% ipython --no-banner

In [1]: import numpy as np

In [2]: np.set_printoptions(suppress=True, linewidth=140)

In [3]: E = np.load("a.npy")

In [4]: print(E)
[[ 0  0  0  0  0]
 [ 0 -2  0  0 -3]
 [ 0  0  2 -2  0]
 [ 0  0  2  2  0]
 [ 0  3  0  0  3]]

In [5]: print(np.count_nonzero(E))
8

In [6]: print(np.abs(E).max())
3

In [7]: np.linalg.rank(E)
AttributeError: module 'numpy.linalg' has no attribute 'rank'


In [8]: E[5]
IndexError: index 5 is out of bounds for axis 0 with size 5


In [9]: print(E.shape)
(5, 5)

In [10]: print(E.mean(axis=0))
[0.  0.2 0.8 0.  0. ]

In [11]: print(E @ E)
[[ 0  0  0  0  0]
 [ 0 -5  0  0 -3]
 [ 0  0  0 -8  0]
 [ 0  0  8  0  0]
 [ 0  3  0  0  0]]

In [12]: print(round(float(np.abs(np.linalg.eigvals(E)).max()), 2))
2.83

In [13]: print(np.trace(E))
5

In [14]: print((E - E.T) / 2)
[[ 0.  0.  0.  0.  0.]
 [ 0.  0.  0.  0. -3.]
 [ 0.  0.  0. -2.  0.]
 [ 0.  0.  2.  0.  0.]
 [ 0.  3.  0.  0.  0.]]

In [15]: print(np.allclose(E @ E.T, E.T @ E))
False

In [16]: print((E != 0).astype(int))
[[0 0 0 0 0]
 [0 1 0 0 1]
 [0 0 1 1 0]
 [0 0 1 1 0]
 [0 1 0 0 1]]

In [17]: print(np.flatnonzero(np.linalg.matrix_power((E != 0) + (E.T != 0) + np.eye(5), 5)[1]))
[1 4]

In [18]: print((np.linalg.matrix_power((E != 0) + (E.T != 0) + np.eye(5), 5) > 0).astype(int))
[[1 0 0 0 0]
 [0 1 0 0 1]
 [0 0 1 1 0]
 [0 0 1 1 0]
 [0 1 0 0 1]]

In [19]: q, _ = np.linalg.qr(np.array([[-1.0, 0.3, -0.7, 1.0, -1.5, -1.0],
    ...:     [0.6, 0.5, 0.9, 0.4, -1.3, -1.6],
    ...:     [-0.5, 0.1, -1.9, -0.7, 0.3, -0.4],
    ...:     [-0.5, -0.3, 1.4, 0.0, 1.2, -0.2],
    ...:     [1.3, 0.4, -1.6, -0.5, -1.3, -0.4],
    ...:     [0.7, -0.2, -0.9, -1.2, -1.2, 0.4]]))

In [20]: A = q[:, :6]

In [21]: print(A.round(2))
[[-0.5  -0.55 -0.17  0.28 -0.52 -0.27]
 [ 0.3  -0.56  0.53 -0.51 -0.21  0.14]
 [-0.25 -0.21 -0.62 -0.66  0.28  0.06]
 [-0.25  0.32  0.32 -0.38 -0.01 -0.77]
 [ 0.65 -0.32 -0.31  0.18  0.2  -0.56]
 [ 0.35  0.37 -0.34 -0.25 -0.75  0.03]]

In [22]: # orthonormal columns

In [23]: print(round(float(A[:, 4] @ A[:, 0]), 2))
-0.0

In [24]: print(np.round(np.linalg.pinv(A), 2))
[[-0.5   0.3  -0.25 -0.25  0.65  0.35]
 [-0.55 -0.56 -0.21  0.32 -0.32  0.37]
 [-0.17  0.53 -0.62  0.32 -0.31 -0.34]
 [ 0.28 -0.51 -0.66 -0.38  0.18 -0.25]
 [-0.52 -0.21  0.28 -0.01  0.2  -0.75]
 [-0.27  0.14  0.06 -0.77 -0.56  0.03]]

In [25]: print(np.round(np.linalg.norm(A, axis=0), 2))
[1. 1. 1. 1. 1. 1.]

In [26]: x0 = np.array([5, 0, 5, 1, 4, 5])

In [27]: print(np.round(np.linalg.norm(x0), 2), np.round(np.linalg.norm(A @ x0), 2))
9.59 9.59

In [28]: print(np.round(np.sort(np.abs(np.degrees(np.angle(np.linalg.eigvals(A))))), 2))
[  0.   102.03 102.03 134.97 134.97 180.  ]

In [29]: print([p for p in range(1, 25) if np.allclose(np.linalg.matrix_power(A, p), np.eye(6))])
[]

In [30]: print(np.round(A.T @ (A @ x0), 2) + 0)
[5. 0. 5. 1. 4. 5.]

In [31]: print(np.round(np.linalg.inv(A), 2))
[[-0.5   0.3  -0.25 -0.25  0.65  0.35]
 [-0.55 -0.56 -0.21  0.32 -0.32  0.37]
 [-0.17  0.53 -0.62  0.32 -0.31 -0.34]
 [ 0.28 -0.51 -0.66 -0.38  0.18 -0.25]
 [-0.52 -0.21  0.28 -0.01  0.2  -0.75]
 [-0.27  0.14  0.06 -0.77 -0.56  0.03]]

In [32]: mat = np.load("out19.npy")

In [33]: print(mat)
[[-4 -5 -4 -5 -4 -5]
 [-3  2 -3  2 -3  2]
 [-5 -4 -5 -4 -5 -4]
 [-4 -5 -4 -5 -4 -5]
 [-3  2 -3  2 -3  2]
 [-5 -4 -5 -4 -5 -4]]

In [34]: rng = np.random.default_rng(8760)

In [35]: idx = rng.permutation(6)

In [36]: print(idx)
[2 1 0 3 5 4]

In [37]: M2 = mat[idx][:, idx]

In [38]: print(np.trace(M2))
-19

In [39]: print(np.allclose(M2, mat))
False

In [40]: print(np.diag(M2))
[-5  2 -4 -5 -4 -3]

In [41]: U, sv, VT = np.linalg.svd(mat)

In [42]: print(np.argmax(sv[:-1] / (sv[1:] + 1e-6)) + 1)
2

In [43]: M2 = U[:, :2] @ np.diag(sv[:2]) @ VT[:2]

In [44]: print(np.round(np.linalg.norm(mat - M2) / np.linalg.norm(mat), 2))
0.0

In [45]: print(np.linalg.matrix_rank(mat, rtol=0.05))
2

In [46]: print(np.linalg.matrix_rank(M2))
2

In [47]: print(np.round(np.linalg.norm(mat - M2, 2), 2), round(sv[2], 2))
0.0 0.0

In [48]: def softmax(z):
    ...:     e = np.exp(z - z.max(axis=-1, keepdims=True))
    ...:     return e / e.sum(axis=-1, keepdims=True)
    ...: 

In [49]: print(np.round(softmax(10 * mat[5]), 2) + 0)
[0.   0.33 0.   0.33 0.   0.33]

In [50]: print(softmax(mat).sum(axis=1))
[1. 1. 1. 1. 1. 1.]

In [51]: S = mat @ mat.T / np.sqrt(6)

In [52]: print(np.round(softmax(S), 2) + 0)
[[0.39 0.   0.11 0.39 0.   0.11]
 [0.   0.5  0.   0.   0.5  0.  ]
 [0.11 0.   0.39 0.11 0.   0.39]
 [0.39 0.   0.11 0.39 0.   0.11]
 [0.   0.5  0.   0.   0.5  0.  ]
 [0.11 0.   0.39 0.11 0.   0.39]]

In [53]: print(np.round(softmax(S)[5] @ mat, 2))
[-4.77 -4.23 -4.77 -4.23 -4.77 -4.23]

In [54]: M2 = mat + rng.integers(-2, 3, (6, 2)) @ rng.integers(-2, 3, (2, 6))

In [55]: print(M2)
[[ -3  -3  -5 -11   1  -8]
 [ -2   2  -4   4  -4   3]
 [ -4  -2  -6 -10   0  -7]
 [ -3  -5  -5  -3  -5  -4]
 [  0   3  -6   4  -3   3]
 [ -5  -3  -5  -8  -2  -6]]

In [56]: print(M2 - mat)
[[ 1  2 -1 -6  5 -3]
 [ 1  0 -1  2 -1  1]
 [ 1  2 -1 -6  5 -3]
 [ 1  0 -1  2 -1  1]
 [ 3  1 -3  2  0  1]
 [ 0  1  0 -4  3 -2]]

In [57]: print(np.abs(M2 - mat).sum(axis=1))
[18  6 18  6 10 10]

In [58]: f = np.array([4, 4])

In [59]: print(np.polyval(f, M2[4]))
[  4  16 -20  20  -8  16]

In [60]: print(np.correlate(M2[4], M2[0], "full"))
[  0 -24  51 -71  79 -50  25 -12 -18   0  -9]

In [61]: print(np.convolve(M2[4], f))
[  0  12 -12  -8   4   0  12]

In [62]: M2 = np.array([[2, 2, 3, 3]])

In [63]: arr = M2.T @ M2

In [64]: print(arr)
[[4 4 6 6]
 [4 4 6 6]
 [6 6 9 9]
 [6 6 9 9]]

In [65]: # columns 0 and 1 are equal

In [66]: U, sv, VT = np.linalg.svd(arr)

In [67]: V = VT[:(sv > 1e-8).sum()]

In [68]: x0 = arr[2] + 5 * arr[3] + rng.integers(2) * np.eye(4)[1]

In [69]: print(x0)
[36. 37. 54. 54.]

In [70]: print(np.allclose(V.T @ V @ x0, x0))
False

In [71]: print(np.round(V.T @ V, 2))
[[0.15 0.15 0.23 0.23]
 [0.15 0.15 0.23 0.23]
 [0.23 0.23 0.35 0.35]
 [0.23 0.23 0.35 0.35]]

In [72]: print(np.linalg.matrix_rank(np.vstack([arr, x0])))
2

In [73]: print(round(np.linalg.norm(x0 - V.T @ V @ x0), 2))
0.92

In [74]: print(np.round(np.diag(V.T @ V), 2))
[0.15 0.15 0.35 0.35]

In [75]: M2 = arr / np.sqrt((arr ** 2).mean(axis=1, keepdims=True))

In [76]: print(np.linalg.matrix_rank(M2) == np.linalg.matrix_rank(arr))
True

In [77]: print(M2[2].round(2))
[0.78 0.78 1.18 1.18]

In [78]: F = np.load("dump.npy")

In [79]: print(F)
[[ 0  7  0  0 -7  0]
 [ 3  0  0  0  0  0]]

In [80]: w1 = np.array([[1, 6], [3, 0], [5, 3], [5, 5], [6, 0], [5, 8]])

In [81]: c = np.array([2, -1])

In [82]: act = np.maximum(F @ w1 + c, 0)

In [83]: print(np.linalg.matrix_rank(act))
1

In [84]: print((act > 0).astype(int))
[[0 0]
 [1 1]]

In [85]: print(act)
[[ 0  0]
 [ 5 17]]

In [86]: C = np.array([[-1, 3], [-2, -3]])

In [87]: print((act @ C).round(6).argmax(axis=1))
[0 1]

In [88]: print(w1 @ C)
[[-13 -15]
 [ -3   9]
 [-11   6]
 [-15   0]
 [ -6  18]
 [-21  -9]]

In [89]: print(act @ C)
[[  0   0]
 [-39 -36]]

In [90]: print(np.allclose(act @ act.T, act.T @ act))
False

In [91]: print(round(np.linalg.det(act), 2))
0.0

In [92]: print(np.round(np.sort(np.abs(np.linalg.eigvals(act))), 2))
[ 0. 17.]

In [93]: M2 = F + rng.integers(-2, 3, (2, 1)) @ rng.integers(-2, 3, (1, 6))

In [94]: print(M2)
[[ 4  9  2  0 -7  4]
 [-1 -2 -2  0  0 -4]]

In [95]: print(M2 - F)
[[ 4  2  2  0  0  4]
 [-4 -2 -2  0  0 -4]]

In [96]: print(np.round(np.linalg.svd(M2 - F, compute_uv=False), 2) + 0)
[8.94 0.  ]

In [97]: print(np.abs(M2 - F).sum(axis=1))
[12 12]

In [98]: print(np.unravel_index(np.abs(F).argmax(), F.shape))
(np.int64(0), np.int64(1))

In [99]: print(round(np.linalg.norm(F), 2))
10.34

In [100]: np.zeros(2, 6)
TypeError: Cannot interpret '6' as a data type


In [101]: print(np.linalg.matrix_rank(F))
2

In [102]: M2 = np.array([[2, 4], [-2, -4], [2, 4], [-1, -1], [0, 2], [-1, 2]])

In [103]: print(F @ M2)
[[-14 -42]
 [  6  12]]

In [104]: print(M2.T @ F.T)
[[-14   6]
 [-42  12]]

In [105]: print(np.einsum("ij,ij->i", F, F))
[98  9]

In [106]: print(np.einsum("ik,kj->ji", F, M2))
[[-14   6]
 [-42  12]]

In [107]: print(np.vstack([F, M2.T]).shape)
(4, 6)

In [108]: print(np.einsum("ik,kj->ij", F, M2))
[[-14 -42]
 [  6  12]]

In [109]: W0 = np.load("mat.npy")

In [110]: print(W0)
[[ 1  0  0  2  1]
 [ 0 -1 -1  1  0]
 [ 4  3  3  5  4]
 [ 3  2  2  4  3]
 [ 4  3  3  5  4]
 [ 0 -1 -1  1  0]]

In [111]: # row 4 repeats row 2

In [112]: print(np.abs(np.diag(np.linalg.qr(W0)[1])) > 1e-9)
[ True  True False False False]

In [113]: np.linalg.inv(W0)
LinAlgError: Last 2 dimensions of the array must be square


In [114]: print(np.allclose(W0[:-1].T @ np.linalg.lstsq(W0[:-1].T, W0[-1])[0], W0[-1]))
True

In [115]: x0 = np.array([-7, 1, 9, 5, -9])

In [116]: x0 @ W0
ValueError: matmul: Input operand 1 has a mismatch in its core dimension 0, with gufunc signature (n?,k),(k,m?)->(n?,m?) (size 6 is different from 5)


In [117]: print(np.einsum("ij,j->i", W0, x0))
[-6 -5 -9 -8 -9 -5]

In [118]: print(W0 @ (2 * x0))
[-12 -10 -18 -16 -18 -10]

In [119]: print(W0 @ np.eye(5)[3])
[2. 1. 5. 4. 5. 1.]
